$ python3 -q
>>> import numpy as np
>>> from numpy import linalg as LA
>>> np.set_printoptions(precision=3, suppress=True, linewidth=160, sign=" ")
>>> tidy = lambda a: np.round(a, 3) + 0
>>> m1 = np.loadtxt("w.csv", delimiter=",")
>>> m1
array([[ 0.,  0., -2.,  1.,  2.,  0.],
       [ 0.,  0.,  1., -2., -1.,  2.],
       [-2.,  1.,  0.,  0.,  0.,  0.],
       [ 1., -2.,  0.,  0.,  0.,  0.],
       [ 2., -1.,  0.,  0.,  0.,  0.],
       [ 0.,  2.,  0.,  0.,  0.,  0.]])
>>> # null space of dimension 2
>>> LA.matrix_rank(m1, rtol=0.1)
np.int64(4)
>>> rank = LA.matrix_rank(m1)
>>> rank
np.int64(4)
>>> N = LA.svd(m1)[2][rank:].T
>>> LA.matrix_rank(m1.T @ m1), LA.matrix_rank(m1 @ m1.T)
(np.int64(4), np.int64(4))
>>> [int(LA.matrix_rank(np.delete(m1, i, axis=0))) for i in range(6)]
[3, 3, 4, 4, 4, 4]
>>> [int(LA.matrix_rank(m1[:i])) for i in range(1, len(m1) + 1)]
[1, 2, 3, 4, 4, 4]
>>> tidy(LA.eigvalsh(m1).min())
np.float64(-3.94)
>>> [round(float(LA.det(m1[:i, :i])), 2) + 0 for i in range(1, 7)]
[0.0, 0.0, 0.0, 9.0, 0.0, 0.0]
>>> evals, V = LA.eigh(m1)
>>> tidy(LA.eigvalsh(m1 @ m1))
array([  0.   ,   0.   ,   3.479,   3.479,  15.521,  15.521])
>>> tidy(evals)
array([-3.94 , -1.865,  0.   ,  0.   ,  1.865,  3.94 ])
>>> tidy(evals.sum()), np.trace(m1)
(np.float64(0.0), np.float64(0.0))
>>> tidy(V.T @ V)
array([[ 1.,  0.,  0.,  0.,  0.,  0.],
       [ 0.,  1.,  0.,  0.,  0.,  0.],
       [ 0.,  0.,  1.,  0.,  0.,  0.],
       [ 0.,  0.,  0.,  1.,  0.,  0.],
       [ 0.,  0.,  0.,  0.,  1.,  0.],
       [ 0.,  0.,  0.,  0.,  0.,  1.]])
>>> tidy(V.T @ m1 @ V)
array([[-3.94 ,  0.   ,  0.   ,  0.   ,  0.   ,  0.   ],
       [ 0.   , -1.865,  0.   ,  0.   ,  0.   ,  0.   ],
       [ 0.   ,  0.   ,  0.   ,  0.   ,  0.   ,  0.   ],
       [ 0.   ,  0.   ,  0.   ,  0.   ,  0.   ,  0.   ],
       [ 0.   ,  0.   ,  0.   ,  0.   ,  1.865,  0.   ],
       [ 0.   ,  0.   ,  0.   ,  0.   ,  0.   ,  3.94 ]])
>>> tidy(LA.svd(m1, compute_uv=False))
array([ 3.94 ,  3.94 ,  1.865,  1.865,  0.   ,  0.   ])
